>>> import numpy as np
>>> import numpy.linalg as la
>>> np.set_printoptions(precision=3, suppress=True, linewidth=160, legacy="1.25")
>>> r0 = np.array([-1, -1, 0])
>>> F = 4 * np.eye(3) + np.outer(r0, r0)
>>> F
array([[5., 1., 0.],
       [1., 5., 0.],
       [0., 0., 4.]])
>>> evals, V = la.eig(F)
>>> evals
array([6., 4., 4.])
>>> F @ V[:, 0] - evals[0] * V[:, 0]
array([0., 0., 0.])
>>> r0 = np.array([-5, -1])
>>> np.correlate(F[0], F[1], "full")
array([ 0., 25., 10.,  1.,  0.])
>>> np.polyval(r0, F[0])
array([-26.,  -6.,  -1.])
>>> np.array([np.convolve(row, r0, "same") for row in F])
array([[-25., -10.,  -1.],
       [ -5., -26.,  -5.],
       [  0.,   0., -20.]])
>>> np.convolve(F[0], r0)
array([-25., -10.,  -1.,   0.])
>>> t3 = np.stack([F, 3 * F, F[::-1]])
>>> t3.sum(axis=0)
array([[20.,  4.,  4.],
       [ 5., 25.,  0.],
       [ 5.,  1., 16.]])
>>> la.norm(t3, axis=(1, 2))
array([ 8.246, 24.739,  8.246])
>>> t3.shape
(3, 3, 3)
>>> np.einsum("bij,cij->bc", t3, t3)
array([[ 68., 204.,  26.],
       [204., 612.,  78.],
       [ 26.,  78.,  68.]])
>>> th = np.radians(72)
>>> R = np.eye(3)
>>> R[2, 2] = R[0, 0] = np.cos(th)
>>> R[2, 0], R[0, 2] = -np.sin(th), np.sin(th)
>>> R
array([[ 0.309,  0.   ,  0.951],
       [ 0.   ,  1.   ,  0.   ],
       [-0.951,  0.   ,  0.309]])
>>> out = F @ R.T
>>> np.allclose(la.norm(F, axis=1), la.norm(out, axis=1))
True
>>> np.allclose(F @ F.T, out @ out.T)
True
>>> np.abs(out - F).max(axis=0)
array([3.804, 0.   , 4.755])
>>> A = np.array([[-3.0, 4.0, 0.0, 0.0, 0.0, 0.0, 0.0],
...     [4.0, 1.0, 4.0, 0.0, 0.0, 0.0, 0.0],
...     [0.0, 4.0, -2.0, 4.0, 0.0, 0.0, 0.0],
...     [0.0, 0.0, 4.0, -2.0, 4.0, 0.0, 0.0],
...     [0.0, 0.0, 0.0, 4.0, -3.0, 4.0, 0.0],
...     [0.0, 0.0, 0.0, 0.0, 4.0, -4.0, 4.0],
...     [0.0, 0.0, 0.0, 0.0, 0.0, 4.0, -2.0]])
>>> A
array([[-3.,  4.,  0.,  0.,  0.,  0.,  0.],
       [ 4.,  1.,  4.,  0.,  0.,  0.,  0.],
       [ 0.,  4., -2.,  4.,  0.,  0.,  0.],
       [ 0.,  0.,  4., -2.,  4.,  0.,  0.],
       [ 0.,  0.,  0.,  4., -3.,  4.,  0.],
       [ 0.,  0.,  0.,  0.,  4., -4.,  4.],
       [ 0.,  0.,  0.,  0.,  0.,  4., -2.]])
>>> out = la.inv(A)
>>> np.round(la.inv(out), 3) + 0
array([[-3.,  4.,  0.,  0.,  0.,  0.,  0.],
       [ 4.,  1.,  4.,  0.,  0.,  0.,  0.],
       [ 0.,  4., -2.,  4.,  0.,  0.,  0.],
       [ 0.,  0.,  4., -2.,  4.,  0.,  0.],
       [ 0.,  0.,  0.,  4., -3.,  4.,  0.],
       [ 0.,  0.,  0.,  0.,  4., -4.,  4.],
       [ 0.,  0.,  0.,  0.,  0.,  4., -2.]])
>>> np.round(la.det(A) * la.det(out), 3)
1.0
>>> np.round(A @ out, 3) + 0
array([[1., 0., 0., 0., 0., 0., 0.],
       [0., 1., 0., 0., 0., 0., 0.],
       [0., 0., 1., 0., 0., 0., 0.],
       [0., 0., 0., 1., 0., 0., 0.],
       [0., 0., 0., 0., 1., 0., 0.],
       [0., 0., 0., 0., 0., 1., 0.],
       [0., 0., 0., 0., 0., 0., 1.]])
>>> la.det(A) * out
array([[-1184.,  3712.,   256., -3584., -2048.,  2048.,  4096.],
       [ 3712.,  2784.,   192., -2688., -1536.,  1536.,  3072.],
       [  256.,   192.,  -304.,  4256.,  2432., -2432., -4864.],
       [-3584., -2688.,  4256.,  4816.,  2752., -2752., -5504.],
       [-2048., -1536.,  2432.,  2752., -1056.,  1056.,  2112.],
       [ 2048.,  1536., -2432., -2752.,  1056.,  3544.,  7088.],
       [ 4096.,  3072., -4864., -5504.,  2112.,  7088.,  4976.]])
>>> round(float(la.cond(A)), 3)
11.033
>>> m1 = np.loadtxt("m.csv", delimiter=",")
>>> m1
array([[ 0.285, -0.437,  0.218,  1.126],
       [-0.973,  0.394,  0.99 , -0.381],
       [-0.529, -0.444, -1.36 , -0.457],
       [ 4.17 , -3.573, -1.025,  1.589],
       [-2.13 ,  0.597, -3.75 , -0.423],
       [ 4.171, -2.649, -0.62 ,  2.18 ],
       [-2.295,  0.472,  2.462, -0.362],
       [-2.033,  3.12 ,  1.723, -1.458],
       [-1.271,  2.721,  0.244, -2.08 ]])
>>> x = np.array([1, 1, -2, 2])
>>> y = m1 @ x
>>> la.solve(m1.T @ m1, m1.T @ y)
array([ 1.,  1., -2.,  2.])
>>> y
array([ 1.664, -3.321,  0.833,  5.825,  5.121,  7.122, -7.471, -5.275, -3.198])
>>> la.lstsq(m1, y)[0]
array([ 1.,  1., -2.,  2.])
>>> rng = np.random.default_rng(3864)
>>> y = y + 0.3 * rng.normal(size=9)
>>> y
array([ 1.997, -3.896,  0.468,  6.248,  5.507,  6.604, -7.189, -5.295, -3.426])
>>> coef, *_ = la.lstsq(m1, y)
>>> [round(float(la.norm(la.solve(m1.T @ m1 + lam * np.eye(4), m1.T @ y))), 2) for lam in (0, 1, 10, 100)]
[3.23, 2.51, 1.63, 0.69]
>>> Uu, sv, VT = la.svd(m1, full_matrices=False)
>>> np.abs(VT[0])
array([0.688, 0.595, 0.197, 0.366])
>>> round(np.sqrt((sv ** 2).sum()), 3), np.round(la.norm(m1), 3)
(11.525, 11.525)
>>> np.allclose(Uu * sv @ VT, m1)
True
>>> np.cumsum(sv ** 2) / np.sum(sv ** 2)
array([0.753, 0.941, 0.988, 1.   ])
>>> Uu.shape, sv.shape, VT.shape
((9, 4), (4,), (4, 4))
>>> th = np.sort(rng.uniform(-2, 2, 16))
>>> mat = np.c_[th, th ** 2, th ** 3] @ np.array([[-2, -2, -1, -2], [1, -2, -2, 3], [1, 3, 0, 2]])
>>> mat
array([[  1.243, -18.353,  -4.31 ,   2.031],
       [  1.563, -15.286,  -3.73 ,   2.534],
       [  1.844, -12.051,  -3.087,   2.955],
       [  2.103,  -6.936,  -1.98 ,   3.281],
       [  2.077,  -4.169,  -1.309,   3.163],
       [  2.005,  -3.052,  -1.014,   3.009],
       [  0.917,   0.278,   0.074,   1.183],
       [  0.149,   0.132,   0.062,   0.159],
       [ -0.198,  -0.229,  -0.127,  -0.175],
       [ -0.631,  -1.189,  -1.12 ,   0.107],
       [ -0.606,  -1.317,  -1.478,   0.496],
       [ -0.6  ,  -1.325,  -1.511,   0.536],
       [ -0.065,  -1.063,  -2.89 ,   2.783],
       [  0.28 ,  -0.698,  -3.433,   3.903],
       [  0.456,  -0.49 ,  -3.679,   4.445],
       [  5.753,   7.913,  -8.482,  18.483]])
>>> # rank 3
>>> np.round(np.trace(la.pinv(mat) @ mat), 3)
3.0
>>> np.abs(np.diag(la.qr(mat)[1])) > 1e-9
array([ True,  True,  True, False])
>>> np.unique(mat.round(6), axis=0).shape
(16, 4)
>>> np.allclose(mat[:-1].T @ la.lstsq(mat[:-1].T, mat[-1])[0], mat[-1])
True
>>> Ac = mat - mat.mean(axis=0)
>>> V = la.svd(Ac)[2][:3]
>>> out = Ac - Ac @ V.T @ V
>>> round(la.norm(out) / la.norm(Ac), 3)
0.0
>>> (Ac @ V.T).std(axis=0)
array([6.683, 4.436, 1.007])
>>> np.round(out.std(axis=0), 3) + 0
array([0., 0., 0., 0.])
>>> x = np.array([0, 1, 2, -3])
>>> a = np.maximum(mat @ x, 0)
>>> a
array([0.   , 0.   , 0.   , 0.   , 0.   , 0.   , 0.   , 0.   , 0.041, 0.   , 0.   , 0.   , 0.   , 0.   , 0.   , 0.   ])
>>> mat * (a > 1e-9)[:, None]
array([[ 0.   , -0.   , -0.   ,  0.   ],
       [ 0.   , -0.   , -0.   ,  0.   ],
       [ 0.   , -0.   , -0.   ,  0.   ],
       [ 0.   , -0.   , -0.   ,  0.   ],
       [ 0.   , -0.   , -0.   ,  0.   ],
       [ 0.   , -0.   , -0.   ,  0.   ],
       [ 0.   ,  0.   ,  0.   ,  0.   ],
       [ 0.   ,  0.   ,  0.   ,  0.   ],
       [-0.198, -0.229, -0.127, -0.175],
       [-0.   , -0.   , -0.   ,  0.   ],
       [-0.   , -0.   , -0.   ,  0.   ],
       [-0.   , -0.   , -0.   ,  0.   ],
       [-0.   , -0.   , -0.   ,  0.   ],
       [ 0.   , -0.   , -0.   ,  0.   ],
       [ 0.   , -0.   , -0.   ,  0.   ],
       [ 0.   ,  0.   , -0.   ,  0.   ]])
>>> np.maximum(mat @ (3 * x), 0)
array([0.   , 0.   , 0.   , 0.   , 0.   , 0.   , 0.   , 0.   , 0.123, 0.   , 0.   , 0.   , 0.   , 0.   , 0.   , 0.   ])
>>> np.flatnonzero(a > 1e-9)
array([8])
>>> np.tanh(mat @ x)
array([-1.   , -1.   , -1.   , -1.   , -1.   , -1.   , -0.996, -0.217,  0.041, -0.999, -1.   , -1.   , -1.   , -1.   , -1.   , -1.   ])
>>> W0 = np.loadtxt("dump.csv", delimiter=",")
>>> W0
array([[-0.2  ,  1.   ,  0.7  , -1.4  ,  0.5  ],
       [ 2.3  ,  2.2  ,  1.1  ,  0.3  ,  0.   ],
       [-0.194,  1.012,  0.708, -1.408,  0.486],
       [-0.5  , -0.1  , -0.9  , -0.7  , -0.7  ]])
>>> Uu, sv, VT = la.svd(W0)
>>> np.argmax(sv[:-1] / (sv[1:] + 1e-6)) + 1
3
>>> sv
array([3.674, 2.492, 1.136, 0.009])
>>> out = Uu[:, :3] @ np.diag(sv[:3]) @ VT[:3]
>>> la.matrix_rank(W0, rtol=0.05)
3
>>> out.round(3) + 0
array([[-0.201,  0.999,  0.704, -1.4  ,  0.496],
       [ 2.3  ,  2.2  ,  1.1  ,  0.3  ,  0.   ],
       [-0.193,  1.013,  0.704, -1.408,  0.49 ],
       [-0.5  , -0.1  , -0.9  , -0.7  , -0.7  ]])
>>> round(np.abs(W0 - out).max(), 3)
0.004
>>> rk = la.matrix_rank(out)
>>> rk
3
>>> ns = la.svd(out)[2][rk:].T
>>> np.allclose(out @ ns, 0)
True
>>> [int(la.matrix_rank(np.delete(out, i, axis=0))) for i in range(4)]
[3, 3, 3, 3]
>>> np.round(out @ ns, 3) + 0
array([[0., 0.],
       [0., 0.],
       [0., 0.],
       [0., 0.]])
>>> [int(la.matrix_rank(out[:i])) for i in range(1, len(out) + 1)]
[1, 2, 3, 3]
>>> out = np.array([[1, -1, -3], [-1, 0, 5], [4, -5, 2], [1, 4, -3], [4, -1, 5]])
>>> np.einsum("ik,kj->ji", W0, out)
array([[ 2.2  ,  4.8  ,  2.162, -7.5  ],
       [-9.4  , -6.6  , -9.464,  2.9  ],
       [13.7  ,  5.4  , 13.712, -2.2  ]])
>>> out.T @ W0.T
array([[ 2.2  ,  4.8  ,  2.162, -7.5  ],
       [-9.4  , -6.6  , -9.464,  2.9  ],
       [13.7  ,  5.4  , 13.712, -2.2  ]])
>>> x = np.array([-1, 0, 1, 3, 3])
>>> W0 * x
array([[ 0.2  ,  0.   ,  0.7  , -4.2  ,  1.5  ],
       [-2.3  ,  0.   ,  1.1  ,  0.9  ,  0.   ],
       [ 0.194,  0.   ,  0.708, -4.224,  1.458],
       [ 0.5  , -0.   , -0.9  , -2.1  , -2.1  ]])
>>> W0 @ x
array([-1.8  , -0.3  , -1.864, -4.6  ])
>>> np.einsum("ij,j->i", W0, x)
array([-1.8  , -0.3  , -1.864, -4.6  ])
>>> W0 @ np.eye(5)[3]
array([-1.4  ,  0.3  , -1.408, -0.7  ])
>>> W0 @ (2 * x)
array([-3.6  , -0.6  , -3.728, -9.2  ])
>>> (W0 @ x).argmax()
1
>>> data = np.loadtxt("a.csv", delimiter=",")
>>> data
array([[11.,  3.,  3.],
       [ 1., -7.,  0.],
       [ 0.,  0.,  1.]])
>>> out = la.inv(data)
>>> (np.abs(out) > 1e-9).astype(int)
array([[1, 1, 1],
       [1, 1, 1],
       [0, 0, 1]])
>>> round(float(la.det(data) * la.det(out)), 3)
1.0
>>> la.det(data) * out
array([[ -7.,  -3.,  21.],
       [ -1.,  11.,   3.],
       [ -0.,  -0., -80.]])
>>> np.round(la.slogdet(data)[0], 3)
-1.0
>>> la.inv(out)
array([[11.,  3.,  3.],
       [ 1., -7., -0.],
       [ 0.,  0.,  1.]])
>>> out = np.array([[-1, 4, -5], [-2, 3, -1]])
>>> cent = np.kron(out, data)
>>> cent.shape
(6, 9)
>>> round(float(la.norm(cent, 2)), 3), np.round(la.norm(out, 2) * la.norm(data, 2), 3)
(85.048, 85.048)
>>> J = np.loadtxt("sample14.csv", delimiter=",")
>>> J
array([[ 10. ,  26. ,   0. ,   6. , -34. ],
       [  0.2,  -0.9,  -0.7,   0.2,  -0.1],
       [  0.1,   0.3,   0.2,  -1.1,  -0.6],
       [ -0.9,  -1.3,  -0.3,  -1.3,   2.1],
       [ -1. ,   0.8,   0.6,   0.1,  -0.3],
       [  1.7,   0.3,  -0.4,   0. ,  -0.7],
       [ -0.1,  -1.9,   0.6,  -0.1,  -1.6],
       [  0.6,   1.1,  -0.9,  -0.5,   1.3],
       [  0.7,  -1.1,  -0.4,   0.5,   3.5],
       [  0.7,  -0.5,  -0.4,   1.6,   0.6],
       [  2.7,  -0.6,   0.5,  -0.3,  -1. ],
       [ -1.5,  -1.4,   0.8,  -1.5,  -1.2],
       [  1.8,   1.4,   0.9,   0.4,   1.4]])
>>> cent = J[[5, 7]].astype(float)
>>> for _ in range(5):
...     labels = la.norm(J[:, None] - cent, axis=-1).argmin(axis=1)
...     cent = np.array([J[labels == j].mean(axis=0) for j in range(2)])
... 
>>> labels
array([0, 1, 1, 1, 1, 1, 1, 1, 1, 1, 1, 1, 1])
>>> cent[1] - cent[0]
array([ -9.583, -26.317,   0.042,  -6.167,  34.283])
>>> cent
array([[ 10.   ,  26.   ,   0.   ,   6.   , -34.   ],
       [  0.417,  -0.317,   0.042,  -0.167,   0.283]])
>>> np.bincount(labels)
array([ 1, 12])
